In [1]: import numpy as np

In [2]: np.set_printoptions(suppress=True, linewidth=120)

In [3]: X = np.load("run0.npy")

In [4]: X
Out[4]: 
array([[ 2.05, -0.01, -0.04,  1.04,  2.  ],
       [ 1.97,  0.07,  0.  ,  0.93,  1.98],
       [ 1.99, -0.06, -0.05,  0.98,  2.  ],
       [ 1.99, -0.02, -0.01,  1.1 ,  1.91],
       [ 1.91,  0.03,  0.02,  1.05,  1.98],
       [ 2.03, -0.01, -0.08,  1.01,  2.03],
       [ 2.02,  0.01,  0.02,  1.02,  1.94],
       [ 1.97,  0.03,  0.03,  0.94,  1.9 ],
       [ 1.98,  0.  , -0.03,  1.02,  2.  ],
       [ 1.92,  0.03,  0.07,  0.98,  2.03],
       [ 2.02,  0.01, -0.01,  0.92,  1.99],
       [ 2.02,  0.  ,  0.03,  0.98,  2.1 ],
       [ 1.98, -0.1 ,  0.05,  0.97,  1.98],
       [ 1.98,  0.01,  0.01,  0.92,  2.  ],
       [ 1.95,  0.04,  0.07,  0.96,  1.96],
       [ 2.04,  0.03, -0.06,  1.05,  2.03],
       [ 1.97, -0.01, -0.02,  1.07,  2.03],
       [ 1.99, -0.07,  0.06,  1.15,  1.97],
       [ 2.03, -0.02, -0.01,  0.97,  2.01],
       [ 2.03, -0.05, -0.06,  1.03,  2.03],
       [ 1.98, -0.01, -0.05,  0.97,  1.96],
       [ 2.04,  0.  , -0.02,  1.05,  1.98],
       [ 1.98,  0.01,  0.02,  0.95,  1.96],
       [ 2.  , -0.03, -0.03,  1.06,  2.05],
       [ 0.92,  1.98,  2.07,  2.04,  1.06],
       [ 0.93,  1.93,  1.99,  2.  ,  1.07],
       [ 0.91,  1.99,  1.93,  1.97,  0.91],
       [ 0.91,  1.92,  2.04,  1.99,  1.01],
       [ 1.06,  2.01,  2.03,  1.99,  1.07],
       [ 1.04,  1.97,  2.05,  1.97,  0.97],
       [ 1.04,  1.94,  2.04,  1.94,  0.96],
       [ 0.92,  2.01,  1.96,  2.06,  0.9 ],
       [ 0.95,  1.95,  2.  ,  2.15,  0.9 ],
       [ 1.06,  2.01,  2.01,  2.03,  1.01],
       [ 1.06,  1.94,  2.  ,  1.94,  1.04],
       [ 0.98,  2.05,  2.03,  2.09,  1.07],
       [ 1.01,  2.  ,  2.03,  2.05,  0.98],
       [ 1.04,  2.02,  2.03,  2.02,  1.05],
       [ 1.1 ,  2.  ,  1.98,  1.97,  0.99],
       [ 1.01,  2.  ,  1.93,  2.  ,  1.01],
       [ 1.03,  2.04,  2.01,  2.  ,  1.  ],
       [ 1.06,  1.97,  1.96,  2.  ,  1.07],
       [ 0.96,  1.99,  1.92,  2.09,  0.95],
       [ 0.96,  1.98,  2.01,  2.  ,  0.91],
       [ 0.98,  2.04,  2.05,  2.06,  1.01],
       [ 1.04,  1.99,  1.99,  1.92,  0.93],
       [ 1.07,  1.99,  1.93,  1.97,  1.03],
       [ 0.94,  2.01,  2.03,  2.03,  0.98]])

In [5]: np.round(np.abs(np.linalg.svd(X)[2][-1]), 2)
Out[5]: array([0.35, 0.63, 0.59, 0.04, 0.37])

In [6]: np.linalg.matrix_rank(X, rtol=0.1)
Out[6]: np.int64(2)

In [7]: np.argsort(-np.linalg.norm(X, axis=0).round(6), kind="stable")[:3]
Out[7]: array([3, 0, 4])
